>>> import numpy as np
>>> np.set_printoptions(suppress=True, linewidth=200)
>>> A = np.maximum(np.array([[2],
...     [3],
...     [2],
...     [1],
...     [3],
...     [2],
...     [2],
...     [-2],
...     [1],
...     [-3],
...     [2],
...     [-1],
...     [-3],
...     [2],
...     [-2],
...     [3],
...     [-1],
...     [-3],
...     [2],
...     [2],
...     [0],
...     [-2]]) @ np.array([[0, 3, 1]]) + np.array([2, 1, 1]), 0)
>>> print(A)
[[ 2  7  3]
 [ 2 10  4]
 [ 2  7  3]
 [ 2  4  2]
 [ 2 10  4]
 [ 2  7  3]
 [ 2  7  3]
 [ 2  0  0]
 [ 2  4  2]
 [ 2  0  0]
 [ 2  7  3]
 [ 2  0  0]
 [ 2  0  0]
 [ 2  7  3]
 [ 2  0  0]
 [ 2 10  4]
 [ 2  0  0]
 [ 2  0  0]
 [ 2  7  3]
 [ 2  7  3]
 [ 2  1  1]
 [ 2  0  0]]
>>> # row 2 repeats row 0
>>> B = np.c_[A[:, :2] @ np.array([[1, 1], [2, 2]]), np.array([-2, -2, 2, 0, -2, 1, 1, 2, 1, 1, 0, 0, -1, 2, 0, 0, -1, 0, 1, 2, 2, 0])]
>>> B
array([[16, 16, -2],
       [22, 22, -2],
       [16, 16,  2],
       [10, 10,  0],
       [22, 22, -2],
       [16, 16,  1],
       [16, 16,  1],
       [ 2,  2,  2],
       [10, 10,  1],
       [ 2,  2,  1],
       [16, 16,  0],
       [ 2,  2,  0],
       [ 2,  2, -1],
       [16, 16,  2],
       [ 2,  2,  0],
       [22, 22,  0],
       [ 2,  2, -1],
       [ 2,  2,  0],
       [16, 16,  1],
       [16, 16,  2],
       [ 4,  4,  2],
       [ 2,  2,  0]])
>>> np.round(np.linalg.lstsq(A, B[:, 0])[0], 1) + 0
array([1., 2., 0.])
>>> np.linalg.matrix_rank(np.c_[A, B])
np.int64(4)
>>> np.linalg.matrix_rank(B)
np.int64(2)
>>> O, R = np.linalg.qr(A)
>>> np.round(abs(R[0, 0]), 1), round(float(np.linalg.norm(A[:, 0])), 1)
(np.float64(9.4), 9.4)
>>> print(np.round(O.T @ O, 1) + 0)
[[1. 0. 0.]
 [0. 1. 0.]
 [0. 0. 1.]]
>>> np.allclose(R.T @ R, A.T @ A)
True
>>> np.round(np.abs(np.diag(R)), 1)
array([ 9.4, 17.7,  0.8])
>>> O.shape, R.shape
((22, 3), (3, 3))
>>> vec = np.array([7, -7, -8])
>>> rhs = A @ vec
>>> rhs
array([-59, -88, -59, -30, -88, -59, -59,  14, -30,  14, -59,  14,  14, -59,  14, -88,  14,  14, -59, -59,  -1,  14])
>>> rng = np.random.default_rng(842446)
>>> rhs = rhs + 0.3 * rng.normal(size=22)
>>> rhs.round(1)
array([-59.1, -87.9, -58.9, -30.4, -88.3, -59.1, -59.2,  13.9, -30.1,  13.8, -58.8,  13.3,  14.2, -58.4,  14.5, -88.1,  14.3,  13.8, -59.3, -59.4,  -1.2,  13.9])
>>> c, *_ = np.linalg.lstsq(A, rhs)
>>> [round(float(np.linalg.norm(np.linalg.solve(A.T @ A + lam * np.eye(3), A.T @ rhs))), 2) for lam in (0, 1, 10, 100)]
[12.83, 11.59, 10.19, 7.19]
>>> print(c.round(1))
[ 7.  -6.9 -8.3]
>>> X = np.loadtxt("out3.csv", delimiter=",")
>>> X
array([[0., 0., 0., 0., 1., 0., 0., 0., 0., 1., 0.],
       [0., 0., 0., 0., 0., 1., 0., 1., 0., 0., 0.],
       [0., 0., 0., 0., 0., 1., 0., 0., 0., 0., 0.],
       [0., 0., 0., 0., 1., 0., 0., 0., 0., 0., 0.],
       [1., 0., 0., 1., 0., 0., 1., 0., 0., 0., 0.],
       [0., 1., 1., 0., 0., 0., 0., 0., 0., 1., 1.],
       [0., 0., 0., 0., 1., 0., 0., 0., 1., 0., 1.],
       [0., 1., 0., 0., 0., 0., 0., 0., 0., 0., 0.],
       [0., 0., 0., 0., 0., 0., 1., 0., 0., 0., 1.],
       [1., 0., 0., 0., 0., 1., 0., 0., 0., 0., 1.],
       [0., 0., 0., 0., 0., 1., 1., 0., 1., 1., 0.]])
>>> np.trace(X @ X @ X) // 6
np.float64(2.0)
>>> low = np.diag(X.sum(axis=1)) - X
>>> (np.linalg.eigvalsh(low) < 1e-8).sum()
np.int64(1)
>>> np.round(np.linalg.eigvalsh(low), 1) + 0
array([0. , 0.3, 0.6, 0.9, 1.3, 2.1, 2.7, 3.2, 4.5, 4.9, 5.5])
>>> C = np.array([[-2, -1, 0, 0, 1], [2, -2, 1, -1, -2]])
>>> M = np.repeat(C, 14 // 2, axis=0)
>>> M = M + 0.3 * rng.normal(size=M.shape)
>>> M.round(1) + 0
array([[-2.2, -0.7, -0.9, -0.3,  1. ],
       [-1.8, -1.3,  0.2,  0.3,  1.3],
       [-1.4, -0.8,  0. ,  0.4,  0.6],
       [-2. , -0.6,  0.1,  0.2,  1.1],
       [-2. , -0.9, -0.2,  0.7,  0.5],
       [-1.9, -1. ,  0.5,  0.6,  0.8],
       [-2. , -1.2, -0.1,  0. ,  0.5],
       [ 2.3, -1.8,  0.7, -0.5, -2.6],
       [ 1.9, -1.8,  0.9, -0.7, -2.7],
       [ 1.9, -2.3,  0.8, -0.6, -1.9],
       [ 2.1, -1.9,  0.9, -1.2, -1.9],
       [ 1.6, -1.8,  0.5, -1.5, -1.3],
       [ 2.1, -1.7,  1. , -1.1, -2. ],
       [ 1.9, -1.8,  0.8, -1. , -1.4]])
>>> dist = np.linalg.norm(M[:, None] - M[None], axis=-1)
>>> np.unravel_index(dist.round(6).argmax(), dist.shape)
(np.int64(0), np.int64(7))
>>> np.flatnonzero(dist[1] < dist.mean() / 2)
array([0, 1, 2, 3, 4, 5, 6])
>>> print((dist + 1e9 * np.eye(14)).round(6).argmin(axis=1))
[ 3  5  5  1  5  1  4  8  7 10 12 13 10 10]
>>> dist[1].round(1)
array([1.5, 0. , 0.9, 0.7, 1.1, 0.7, 0.9, 5.7, 5.5, 5.1, 5.3, 4.7, 5.3, 4.8])
>>> np.round(np.linalg.norm(M - M.mean(axis=0), axis=1), 1)
array([3.1, 2.7, 2.1, 2.8, 2.7, 2.6, 2.4, 3.1, 2.9, 2.5, 2.7, 2.1, 2.7, 2.2])
>>> dist[1].round(6).argsort(kind="stable")[:4]
array([1, 5, 3, 2])
>>> dist.mean(axis=1).argmax()
np.int64(0)
